>>> import numpy as np
>>> from numpy import linalg as LA
>>> np.set_printoptions(suppress=True, linewidth=160)
>>> def rnd(a):
...     return np.round(a, 1) + 0
... 
>>> J = np.loadtxt("m.csv", delimiter=",")
>>> J
array([[-2.,  1.,  1.,  1.,  1.,  1.,  1.,  1.],
       [ 1., -2.,  1.,  1.,  1.,  1.,  1.,  1.],
       [ 1.,  1., -2.,  1.,  1.,  1.,  1.,  1.],
       [ 1.,  1.,  1., -2.,  1.,  1.,  1.,  1.],
       [ 1.,  1.,  1.,  1., -2.,  1.,  1.,  1.],
       [ 1.,  1.,  1.,  1.,  1., -2.,  1.,  1.],
       [ 1.,  1.,  1.,  1.,  1.,  1., -2.,  1.],
       [ 1.,  1.,  1.,  1.,  1.,  1.,  1., -2.]])
>>> M2 = np.array([[0, 0, 0],
...     [-1, -1, 2],
...     [-2, 0, 1],
...     [2, 1, 0],
...     [1, -2, -2],
...     [0, 0, 0],
...     [1, -2, -1],
...     [1, -1, 0]])
>>> np.einsum("ij,ij->i", J, J)
array([11., 11., 11., 11., 11., 11., 11., 11.])
>>> x = np.array([-2, 1, -3, -1, 3, 1, 2, -3])
>>> rhs = J @ x
>>> coef, lr = np.zeros(8), 1 / LA.norm(J, 2) ** 2
>>> for i in range(10):
...     coef -= lr * J.T @ (J @ coef - rhs)
...     if i % 2 == 0: print(i, round(LA.norm(J @ coef - rhs), 1))
... 
0 11.8
2 4.8
4 2.0
6 0.8
8 0.3
>>> rnd(LA.cond(J))
np.float64(1.7)
>>> ev, vecs = LA.eigh(J)
>>> x = np.array([2, 0, 0, -1, 2, -1, -1, 2])
>>> x @ J @ x
np.float64(-36.0)
>>> x @ J @ x / (x @ x), rnd(ev[0]), rnd(ev[-1])
(np.float64(-2.4), np.float64(-3.0), np.float64(5.0))
>>> rnd(LA.eigvalsh(J[1:, 1:]))
array([-3., -3., -3., -3., -3., -3.,  4.])
>>> np.abs(J).sum(axis=1).max(), rnd(np.abs(ev).max())
(np.float64(9.0), np.float64(5.0))
>>> A = np.loadtxt("w.csv", delimiter=",")
>>> A
array([[0., 0., 0., 0., 0., 0., 0., 0., 0., 0., 1., 0., 1., 0., 1.],
       [0., 0., 1., 0., 0., 0., 0., 0., 1., 0., 1., 0., 1., 0., 0.],
       [0., 1., 0., 0., 0., 0., 0., 0., 0., 0., 0., 0., 0., 0., 0.],
       [0., 0., 0., 0., 0., 0., 1., 0., 1., 0., 0., 0., 0., 1., 0.],
       [0., 0., 0., 0., 0., 1., 0., 0., 0., 1., 0., 0., 0., 0., 0.],
       [0., 0., 0., 0., 1., 0., 0., 0., 1., 0., 0., 0., 0., 0., 0.],
       [0., 0., 0., 1., 0., 0., 0., 0., 0., 1., 0., 0., 0., 1., 0.],
       [0., 0., 0., 0., 0., 0., 0., 0., 1., 0., 0., 1., 1., 0., 1.],
       [0., 1., 0., 1., 0., 1., 0., 1., 0., 0., 0., 0., 0., 0., 0.],
       [0., 0., 0., 0., 1., 0., 1., 0., 0., 0., 0., 0., 0., 0., 0.],
       [1., 1., 0., 0., 0., 0., 0., 0., 0., 0., 0., 0., 0., 0., 0.],
       [0., 0., 0., 0., 0., 0., 0., 1., 0., 0., 0., 0., 0., 0., 0.],
       [1., 1., 0., 0., 0., 0., 0., 1., 0., 0., 0., 0., 0., 0., 1.],
       [0., 0., 0., 1., 0., 0., 1., 0., 0., 0., 0., 0., 0., 0., 0.],
       [1., 0., 0., 0., 0., 0., 0., 1., 0., 0., 0., 0., 1., 0., 0.]])
>>> M2 = np.array([[4, 9],
...     [9, 6],
...     [8, 6],
...     [6, 0],
...     [8, 4],
...     [5, 2],
...     [3, 5],
...     [1, 7],
...     [7, 2],
...     [5, 1],
...     [6, 6],
...     [7, 5],
...     [1, 4],
...     [4, 7],
...     [3, 6]])
>>> LA.matrix_rank(A @ M2)
np.int64(2)
>>> np.einsum("ij,ij->i", A, A)
array([3., 4., 1., 3., 2., 2., 3., 4., 4., 2., 2., 1., 4., 2., 3.])
>>> np.einsum("ik,kj->ji", A, M2)
array([[10., 22.,  9., 14., 10., 15., 15., 18., 21., 11., 13.,  1., 17.,  9.,  6.],
       [16., 18.,  6., 14.,  3.,  6.,  8., 17., 15.,  9., 15.,  7., 28.,  5., 20.]])
>>> M2.T @ A.T
array([[10., 22.,  9., 14., 10., 15., 15., 18., 21., 11., 13.,  1., 17.,  9.,  6.],
       [16., 18.,  6., 14.,  3.,  6.,  8., 17., 15.,  9., 15.,  7., 28.,  5., 20.]])
>>> np.fft.fft(J[0])
array([ 5.+0.j, -3.+0.j, -3.+0.j, -3.+0.j, -3.+0.j, -3.+0.j, -3.+0.j, -3.+0.j])
>>> (J @ J)[0]
array([11.,  2.,  2.,  2.,  2.,  2.,  2.,  2.])
>>> np.sort(np.abs(np.fft.fft(J[0]))), rnd(np.sort(LA.svd(J, compute_uv=False)))
(array([3., 3., 3., 3., 3., 3., 3., 5.]), array([3., 3., 3., 3., 3., 3., 3., 5.]))
>>> J @ (-1.0) ** np.arange(8)
array([-3.,  3., -3.,  3., -3.,  3., -3.,  3.])
>>> data = np.load("layer19.npy")
>>> data
array([[-2., -2.,  1.,  0.,  0.,  0.,  0.,  0.,  0.,  0.,  0.],
       [ 3.,  2.,  2.,  0.,  0.,  0.,  0.,  0.,  0.,  0.,  0.],
       [-2., -3., -3.,  0.,  0.,  0.,  0.,  0.,  0.,  0.,  0.],
       [ 3., -2., -2.,  1.,  0.,  0.,  0.,  0.,  0.,  0.,  0.],
       [ 0.,  0.,  0.,  0.,  3.,  2., -2.,  2.,  0.,  0., -1.],
       [ 0.,  0.,  0.,  0.,  2., -3.,  0., -1., -1.,  0., -3.],
       [ 0.,  0.,  0.,  0.,  2.,  1., -3., -1., -1., -1.,  0.],
       [ 0.,  0.,  0.,  0.,  1.,  2., -1.,  2., -2., -2.,  1.],
       [ 0.,  0.,  0.,  0., -1.,  2.,  2.,  1.,  3.,  1.,  0.],
       [ 0.,  0.,  0.,  0.,  0., -3.,  3.,  0.,  1.,  3.,  2.],
       [ 0.,  0.,  0.,  0., -2.,  1., -3.,  0.,  1.,  0.,  1.]])
>>> (LA.matrix_power((data != 0) + (data.T != 0) + np.eye(11), 11) > 0).astype(int)
array([[1, 1, 1, 1, 0, 0, 0, 0, 0, 0, 0],
       [1, 1, 1, 1, 0, 0, 0, 0, 0, 0, 0],
       [1, 1, 1, 1, 0, 0, 0, 0, 0, 0, 0],
       [1, 1, 1, 1, 0, 0, 0, 0, 0, 0, 0],
       [0, 0, 0, 0, 1, 1, 1, 1, 1, 1, 1],
       [0, 0, 0, 0, 1, 1, 1, 1, 1, 1, 1],
       [0, 0, 0, 0, 1, 1, 1, 1, 1, 1, 1],
       [0, 0, 0, 0, 1, 1, 1, 1, 1, 1, 1],
       [0, 0, 0, 0, 1, 1, 1, 1, 1, 1, 1],
       [0, 0, 0, 0, 1, 1, 1, 1, 1, 1, 1],
       [0, 0, 0, 0, 1, 1, 1, 1, 1, 1, 1]])
>>> data @ data
array([[ -4.,  -3.,  -9.,   0.,   0.,   0.,   0.,   0.,   0.,   0.,   0.],
       [ -4.,  -8.,   1.,   0.,   0.,   0.,   0.,   0.,   0.,   0.,   0.],
       [  1.,   7.,   1.,   0.,   0.,   0.,   0.,   0.,   0.,   0.,   0.],
       [ -5.,  -6.,   3.,   1.,   0.,   0.,   0.,   0.,   0.,   0.,   0.],
       [  0.,   0.,   0.,   0.,  13.,   1.,   1.,  10.,  -5.,  -2.,  -8.],
       [  0.,   0.,   0.,   0.,   6.,   6.,   4.,   4.,  -1.,   1.,   3.],
       [  0.,   0.,   0.,   0.,   2.,  -3.,   1.,   3.,   0.,   1.,  -8.],
       [  0.,   0.,   0.,   0.,   7.,   2., -14.,   3., -12., -11.,  -8.],
       [  0.,   0.,   0.,   0.,   3.,  -1.,   4.,  -1.,   4.,   2.,  -2.],
       [  0.,   0.,   0.,   0.,  -5.,   7.,  -4.,   1.,   8.,   7.,  17.],
       [  0.,   0.,   0.,   0., -13.,  -7.,  12.,  -1.,   6.,   4.,   0.]])
>>> (data != 0).astype(int)
array([[1, 1, 1, 0, 0, 0, 0, 0, 0, 0, 0],
       [1, 1, 1, 0, 0, 0, 0, 0, 0, 0, 0],
       [1, 1, 1, 0, 0, 0, 0, 0, 0, 0, 0],
       [1, 1, 1, 1, 0, 0, 0, 0, 0, 0, 0],
       [0, 0, 0, 0, 1, 1, 1, 1, 0, 0, 1],
       [0, 0, 0, 0, 1, 1, 0, 1, 1, 0, 1],
       [0, 0, 0, 0, 1, 1, 1, 1, 1, 1, 0],
       [0, 0, 0, 0, 1, 1, 1, 1, 1, 1, 1],
       [0, 0, 0, 0, 1, 1, 1, 1, 1, 1, 0],
       [0, 0, 0, 0, 0, 1, 1, 0, 1, 1, 1],
       [0, 0, 0, 0, 1, 1, 1, 0, 1, 0, 1]])
>>> u = np.array([1, 1, 1])
>>> np.correlate(data[10], data[5], "full")
array([  0.,   0.,   0.,   0.,   6.,  -3.,  11.,   1.,  -1.,   9., -11.,  10.,  -7.,  -4.,   2.,  -3.,   2.,   0.,   0.,   0.,   0.])
>>> np.polyval(u, data[10])
array([1., 1., 1., 1., 3., 3., 7., 1., 3., 1., 3.])
>>> np.convolve(data[10], u)
array([ 0.,  0.,  0.,  0., -2., -1., -4., -2., -2.,  1.,  2.,  1.,  1.])
>>> rng = np.random.default_rng(46)
>>> labels = rng.permutation(11)
>>> M2 = data[:, labels] * rng.choice([-1, 1], 11)
>>> M2
array([[-2.,  0.,  0.,  1., -0.,  0., -2.,  0., -0.,  0.,  0.],
       [ 2.,  0.,  0.,  2., -0.,  0.,  3.,  0., -0.,  0.,  0.],
       [-3.,  0.,  0., -3., -0.,  0., -2.,  0., -0.,  0.,  0.],
       [-2.,  0.,  0., -2., -0.,  0.,  3.,  0., -0.,  0.,  1.],
       [ 0.,  0.,  0.,  0.,  2.,  3.,  0., -1., -2.,  2.,  0.],
       [ 0., -1.,  0.,  0., -0.,  2.,  0., -3.,  3., -1.,  0.],
       [ 0., -1., -1.,  0.,  3.,  2.,  0.,  0., -1., -1.,  0.],
       [ 0., -2., -2.,  0.,  1.,  1.,  0.,  1., -2.,  2.,  0.],
       [ 0.,  3.,  1.,  0., -2., -1.,  0.,  0., -2.,  1.,  0.],
       [ 0.,  1.,  3.,  0., -3.,  0.,  0.,  2.,  3.,  0.,  0.],
       [ 0.,  1.,  0.,  0.,  3., -2.,  0.,  1., -1.,  0.,  0.]])
>>> left, _, Vh = LA.svd(data.T @ M2)
>>> rnd(LA.lstsq(data, M2)[0])
array([[ 0.,  0.,  0.,  0.,  0.,  0.,  1.,  0.,  0.,  0.,  0.],
       [ 1.,  0.,  0.,  0.,  0.,  0.,  0.,  0.,  0.,  0.,  0.],
       [ 0.,  0.,  0.,  1.,  0.,  0.,  0.,  0.,  0.,  0.,  0.],
       [ 0.,  0.,  0.,  0.,  0.,  0.,  0.,  0.,  0.,  0.,  1.],
       [ 0.,  0.,  0.,  0.,  0.,  1.,  0.,  0.,  0.,  0.,  0.],
       [ 0.,  0.,  0.,  0.,  0.,  0.,  0.,  0., -1.,  0.,  0.],
       [ 0.,  0.,  0.,  0., -1.,  0.,  0.,  0.,  0.,  0.,  0.],
       [ 0.,  0.,  0.,  0.,  0.,  0.,  0.,  0.,  0.,  1.,  0.],
       [ 0.,  1.,  0.,  0.,  0.,  0.,  0.,  0.,  0.,  0.,  0.],
       [ 0.,  0.,  1.,  0.,  0.,  0.,  0.,  0.,  0.,  0.,  0.],
       [ 0.,  0.,  0.,  0.,  0.,  0.,  0.,  1.,  0.,  0.,  0.]])
